$ python -q
>>> import numpy as np
>>> np.set_printoptions(suppress=True, linewidth=200)
>>> J = -2 * np.eye(9) + np.ones((9, 9))
>>> J
array([[-1.,  1.,  1.,  1.,  1.,  1.,  1.,  1.,  1.],
       [ 1., -1.,  1.,  1.,  1.,  1.,  1.,  1.,  1.],
       [ 1.,  1., -1.,  1.,  1.,  1.,  1.,  1.,  1.],
       [ 1.,  1.,  1., -1.,  1.,  1.,  1.,  1.,  1.],
       [ 1.,  1.,  1.,  1., -1.,  1.,  1.,  1.,  1.],
       [ 1.,  1.,  1.,  1.,  1., -1.,  1.,  1.,  1.],
       [ 1.,  1.,  1.,  1.,  1.,  1., -1.,  1.,  1.],
       [ 1.,  1.,  1.,  1.,  1.,  1.,  1., -1.,  1.],
       [ 1.,  1.,  1.,  1.,  1.,  1.,  1.,  1., -1.]])
>>> # symmetric
>>> A2 = np.linalg.inv(J)
>>> np.round(np.linalg.cond(J), 1)
np.float64(3.5)
>>> np.round(np.linalg.det(J) * A2, 1)
array([[-768.,  128.,  128.,  128.,  128.,  128.,  128.,  128.,  128.],
       [ 128., -768.,  128.,  128.,  128.,  128.,  128.,  128.,  128.],
       [ 128.,  128., -768.,  128.,  128.,  128.,  128.,  128.,  128.],
       [ 128.,  128.,  128., -768.,  128.,  128.,  128.,  128.,  128.],
       [ 128.,  128.,  128.,  128., -768.,  128.,  128.,  128.,  128.],
       [ 128.,  128.,  128.,  128.,  128., -768.,  128.,  128.,  128.],
       [ 128.,  128.,  128.,  128.,  128.,  128., -768.,  128.,  128.],
       [ 128.,  128.,  128.,  128.,  128.,  128.,  128., -768.,  128.],
       [ 128.,  128.,  128.,  128.,  128.,  128.,  128.,  128., -768.]])
>>> round(float(np.linalg.slogdet(J)[0]), 1)
1.0
>>> np.all(np.linalg.eigvalsh(J) > 0)
np.False_
>>> round(float(np.linalg.eigvalsh(J).min()), 1)
-2.0
